>>> import numpy as np
>>> np.set_printoptions(precision=3, suppress=True, linewidth=140)
>>> def rnd(a):
...     return np.round(a, 3) + 0
... 
>>> X = np.load("a.npy")
>>> X
array([[0, 0, 0, 0],
       [0, 0, 0, 1],
       [0, 0, 0, 0],
       [0, 1, 0, 0]])
>>> rnd(np.linalg.norm(X, 2) / np.linalg.norm(X))
np.float64(0.707)
>>> np.linalg.matrix_rank(X, rtol=0.1)
np.int64(2)
>>> np.linalg.cond(X) > 100
np.True_
>>> [round(float(x), 3) for x in np.linalg.svd(X, compute_uv=False)[:3]]
[1.0, 1.0, 0.0]
>>> try:
...     np.linalg.cholesky(X)
... except np.linalg.LinAlgError as e:
...     print(repr(e))
... 
LinAlgError('Matrix is not positive definite')
>>> [round(float(np.linalg.det(X[:i, :i])), 2) + 0 for i in range(1, 5)]
[0.0, 0.0, 0.0, 0.0]
>>> r = np.linalg.matrix_rank(X)
>>> r
np.int64(2)
>>> N = np.linalg.svd(X)[2][r:].T
>>> N.shape
(4, 2)
>>> N @ N.T
array([[1., 0., 0., 0.],
       [0., 0., 0., 0.],
       [0., 0., 1., 0.],
       [0., 0., 0., 0.]])
>>> np.allclose(X @ N, 0)
True
>>> vals, vecs = np.linalg.eigh(X)
>>> vec = np.array([2, 0, 1, -2])
>>> rnd(vecs * np.maximum(vals, 0) @ vecs.T)
array([[0. , 0. , 0. , 0. ],
       [0. , 0.5, 0. , 0.5],
       [0. , 0. , 0. , 0. ],
       [0. , 0.5, 0. , 0.5]])
>>> rnd(vecs * np.abs(vals) @ vecs.T)
array([[0., 0., 0., 0.],
       [0., 1., 0., 0.],
       [0., 0., 0., 0.],
       [0., 0., 0., 1.]])
>>> rnd(np.linalg.svd(X, compute_uv=False))
array([1., 1., 0., 0.])
>>> X[:, 0] @ X[:, 1]
np.int64(0)
>>> rnd(np.linalg.norm(X, axis=0))
array([0., 1., 0., 1.])
>>> X.T @ X
array([[0, 0, 0, 0],
       [0, 1, 0, 0],
       [0, 0, 0, 0],
       [0, 0, 0, 1]])
>>> E = np.load("test2.npy")
>>> rnd(E)
array([[ -7.091,  -5.28 ,  -4.561,  -0.194, -21.713],
       [ -4.269,  -3.329,  -3.038,  -0.441, -14.539],
       [ -3.228,  -2.6  ,  -2.439,  -0.576, -11.73 ],
       [ -1.751,  -1.551,  -1.525,  -0.83 ,  -7.449],
       [ -1.681,  -1.5  ,  -1.478,  -0.844,  -7.232],
       [ -1.531,  -1.392,  -1.378,  -0.876,  -6.762],
       [ -0.341,  -0.48 ,  -0.436,  -1.169,  -2.363],
       [ -0.23 ,  -0.378,  -0.306,  -1.185,  -1.751],
       [ -0.126,  -0.252,  -0.129,  -1.129,  -0.893],
       [ -0.017,  -0.018,   0.   ,  -0.071,  -0.018],
       [  1.801,   1.377,   0.147,   3.368,   1.539],
       [  3.84 ,   2.814,   0.444,   5.822,   3.563],
       [  4.806,   3.486,   0.605,   6.848,   4.585],
       [  5.937,   4.268,   0.804,   7.983,   5.815],
       [  9.757,   6.889,   1.536,  11.477,  10.166],
       [ 17.899,  12.428,   3.269,  18.016,  20.032],
       [ 18.514,  12.844,   3.406,  18.48 ,  20.799],
       [ 21.248,  14.695,   4.023,  20.503,  24.235],
       [ 22.91 ,  15.82 ,   4.404,  21.707,  26.344],
       [ 27.64 ,  19.015,   5.506,  25.043,  32.417],
       [ 31.479,  21.605,   6.419,  27.67 ,  37.409]])
>>> # rank 3
>>> C2 = np.cov(E, rowvar=False)
>>> rnd(E.std(axis=0))
array([11.221,  7.846,  2.799,  9.836, 15.614])
>>> C2.shape
(5, 5)
>>> rnd(np.polyfit(E[:, 1], E[:, 3], 1))
array([1.237, 1.802])
>>> rnd(np.corrcoef(E.T))
array([[1.   , 1.   , 0.973, 0.986, 0.984],
       [1.   , 1.   , 0.975, 0.986, 0.986],
       [0.973, 0.975, 1.   , 0.932, 0.998],
       [0.986, 0.986, 0.932, 1.   , 0.951],
       [0.984, 0.986, 0.998, 0.951, 1.   ]])
>>> rnd(np.corrcoef(E[:, 1], E[:, 3])[0, 1])
np.float64(0.986)
>>> np.argwhere(np.triu(np.abs(np.corrcoef(E.T)) > 0.8, 1))
array([[0, 1],
       [0, 2],
       [0, 3],
       [0, 4],
       [1, 2],
       [1, 3],
       [1, 4],
       [2, 3],
       [2, 4],
       [3, 4]])
